In [1]: import numpy as np

In [2]: np.set_printoptions(precision=3, suppress=True, linewidth=140, legacy="1.25")

In [3]: def rnd(a):
   ...:     return np.round(a, 3) + 0
   ...: 

In [4]: m1 = np.array([[3, 4, 5], [6, 7, 8], [9, 10, 11]])

In [5]: print(m1)
[[ 3  4  5]
 [ 6  7  8]
 [ 9 10 11]]

In [6]: Uu, sv, Vt = np.linalg.svd(m1)

In [7]: np.argmax(sv[:-1] / (sv[1:] + 1e-6)) + 1
Out[7]: 2

In [8]: A2 = Uu[:, :2] @ np.diag(sv[:2]) @ Vt[:2]

In [9]: rnd(np.linalg.norm(m1 - A2) / np.linalg.norm(m1))
Out[9]: 0.0

In [10]: rnd(np.linalg.norm(m1 - A2, 2)), rnd(sv[2])
Out[10]: (0.0, 0.0)

In [11]: Uu, sv, Vt = np.linalg.svd(m1)

In [12]: V = Vt[:(sv > 1e-8).sum()]

In [13]: rng = np.random.default_rng(8382)

In [14]: x0 = m1[1] + 2 * m1[2] + rng.integers(2) * np.eye(3)[2]

In [15]: print(x0)
[24. 27. 31.]

In [16]: print(rnd(np.linalg.norm(x0 - V.T @ V @ x0)))
0.408

In [17]: print(rnd(V.T @ V))
[[ 0.833  0.333 -0.167]
 [ 0.333  0.333  0.333]
 [-0.167  0.333  0.833]]

In [18]: blk = np.stack([m1, -1 * m1, m1[::-1]])

In [19]: (blk @ m1.T).shape
Out[19]: (3, 3, 3)

In [20]: rnd(np.linalg.det(blk))
Out[20]: array([0., 0., 0.])

In [21]: blk.sum(axis=0)
Out[21]: 
array([[ 9, 10, 11],
       [ 6,  7,  8],
       [ 3,  4,  5]])

In [22]: [round(float(x), 3) for x in np.linalg.svd(m1, compute_uv=False)[:3]]
Out[22]: [22.369, 0.805, 0.0]

In [23]: arr = np.array([[1, 1, 0, 0, 0, 0],
    ...:     [1, 1, 0, 0, 0, 0],
    ...:     [2, 0, 0, 0, 0, 0],
    ...:     [0, 0, 1, 1, 0, 0],
    ...:     [0, 0, 1, 1, 0, 0],
    ...:     [0, 0, 2, 0, 0, 0],
    ...:     [0, 0, 0, 0, 1, 1],
    ...:     [0, 0, 0, 0, 1, 1],
    ...:     [0, 0, 0, 0, 2, 0]])

In [24]: q, r_ = np.linalg.qr(arr)

In [25]: rnd(q @ r_)
Out[25]: 
array([[1., 1., 0., 0., 0., 0.],
       [1., 1., 0., 0., 0., 0.],
       [2., 0., 0., 0., 0., 0.],
       [0., 0., 1., 1., 0., 0.],
       [0., 0., 1., 1., 0., 0.],
       [0., 0., 2., 0., 0., 0.],
       [0., 0., 0., 0., 1., 1.],
       [0., 0., 0., 0., 1., 1.],
       [0., 0., 0., 0., 2., 0.]])

In [26]: q, V = np.linalg.qr(arr[:, :2])[0], np.linalg.qr(arr[:, 2:])[0]

In [27]: sv = np.linalg.svd(q.T @ V, compute_uv=False)

In [28]: rnd(np.linalg.norm(q @ q.T - V @ V.T, 2))
Out[28]: 1.0

In [29]: rnd(sv)
Out[29]: array([0., 0.])

In [30]: def softmax(z):
    ...:     e = np.exp(z - z.max(axis=-1, keepdims=True))
    ...:     return e / e.sum(axis=-1, keepdims=True)
    ...: 

In [31]: rnd(softmax(arr).sum(axis=1))
Out[31]: array([1., 1., 1., 1., 1., 1., 1., 1., 1.])

In [32]: print(rnd(softmax(arr[7])))
[0.106 0.106 0.106 0.106 0.288 0.288]

In [33]: scores = arr @ arr.T / np.sqrt(6)

In [34]: softmax(scores).round(6).argmax(axis=1)
Out[34]: array([0, 0, 2, 3, 3, 5, 6, 6, 8])

In [35]: rnd(softmax(scores)[7] @ arr)
Out[35]: array([0.313, 0.156, 0.313, 0.156, 0.708, 0.354])

In [36]: P = arr @ np.linalg.solve(arr.T @ arr, arr.T)

In [37]: print(np.linalg.matrix_rank(np.eye(9) - P))
3

In [38]: np.trace(P)
Out[38]: 6.0

In [39]: rnd(P @ arr[:, 0])
Out[39]: array([1., 1., 2., 0., 0., 0., 0., 0., 0.])

In [40]: A2 = arr + rng.integers(-2, 3, (9, 3)) @ rng.integers(-2, 3, (3, 6))

In [41]: A2
Out[41]: 
array([[ 2,  3,  0, -1, -4,  2],
       [ 2,  4,  0, -2, -6,  3],
       [ 3, -3, -3,  4,  0,  3],
       [ 2, -1, -1,  4, -2,  3],
       [-1, -1,  1,  1,  2, -1],
       [ 0,  0,  2,  0,  0,  0],
       [-2,  5,  4, -7, -1, -2],
       [-1,  1,  1, -2,  1,  0],
       [ 1, -4, -2,  5,  6,  0]])

In [42]: np.linalg.matrix_rank(A2 - arr, tol=1e-8)
Out[42]: 3

In [43]: np.abs(A2 - arr).sum(axis=1)
Out[43]: array([10, 15, 14, 13,  5,  0, 23,  6, 16])

In [44]: X = np.load("dump.npy")

In [45]: print(rnd(X))
[[ 0.309 -0.951  0.   ]
 [ 0.951  0.309  0.   ]
 [ 0.     0.     1.   ]]

In [46]: rnd((X - X.T) / 2)
Out[46]: 
array([[ 0.   , -0.951,  0.   ],
       [ 0.951,  0.   ,  0.   ],
       [ 0.   ,  0.   ,  0.   ]])

In [47]: rnd(np.trace(X))
Out[47]: 1.618

In [48]: rnd((X + X.T) / 2)
Out[48]: 
array([[0.309, 0.   , 0.   ],
       [0.   , 0.309, 0.   ],
       [0.   , 0.   , 1.   ]])

In [49]: rnd(np.linalg.matrix_power(X, 4))
Out[49]: 
array([[ 0.309,  0.951,  0.   ],
       [-0.951,  0.309,  0.   ],
       [ 0.   ,  0.   ,  1.   ]])

In [50]: data = np.array([[2, 1, 4], [4, 2, 1], [1, 4, 2]])

In [51]: idx = rng.permutation(3)

In [52]: idx
Out[52]: array([1, 2, 0])

In [53]: A2 = data[idx][:, idx]

In [54]: rnd(np.linalg.det(A2)), rnd(np.linalg.det(data[idx]))
Out[54]: (49.0, 49.0)

In [55]: rnd(np.sort(np.abs(np.linalg.eigvals(A2))))
Out[55]: array([2.646, 2.646, 7.   ])

In [56]: np.trace(A2)
Out[56]: 6

In [57]: print(rnd(softmax(data[1])))
[0.844 0.114 0.042]

In [58]: rnd(softmax(data).sum(axis=1))
Out[58]: array([1., 1., 1.])

In [59]: rnd(softmax(data[1] + 5))
Out[59]: array([0.844, 0.114, 0.042])

In [60]: scores = data @ data.T / np.sqrt(3)

In [61]: print(softmax(scores).round(6).argmax(axis=1))
[0 1 2]

In [62]: rnd(softmax(scores + np.triu(np.full(scores.shape, -np.inf), 1)))
Out[62]: 
array([[1.   , 0.   , 0.   ],
       [0.017, 0.983, 0.   ],
       [0.017, 0.017, 0.966]])

In [63]: rnd(softmax(scores)[1] @ data)
Out[63]: array([3.915, 2.017, 1.068])
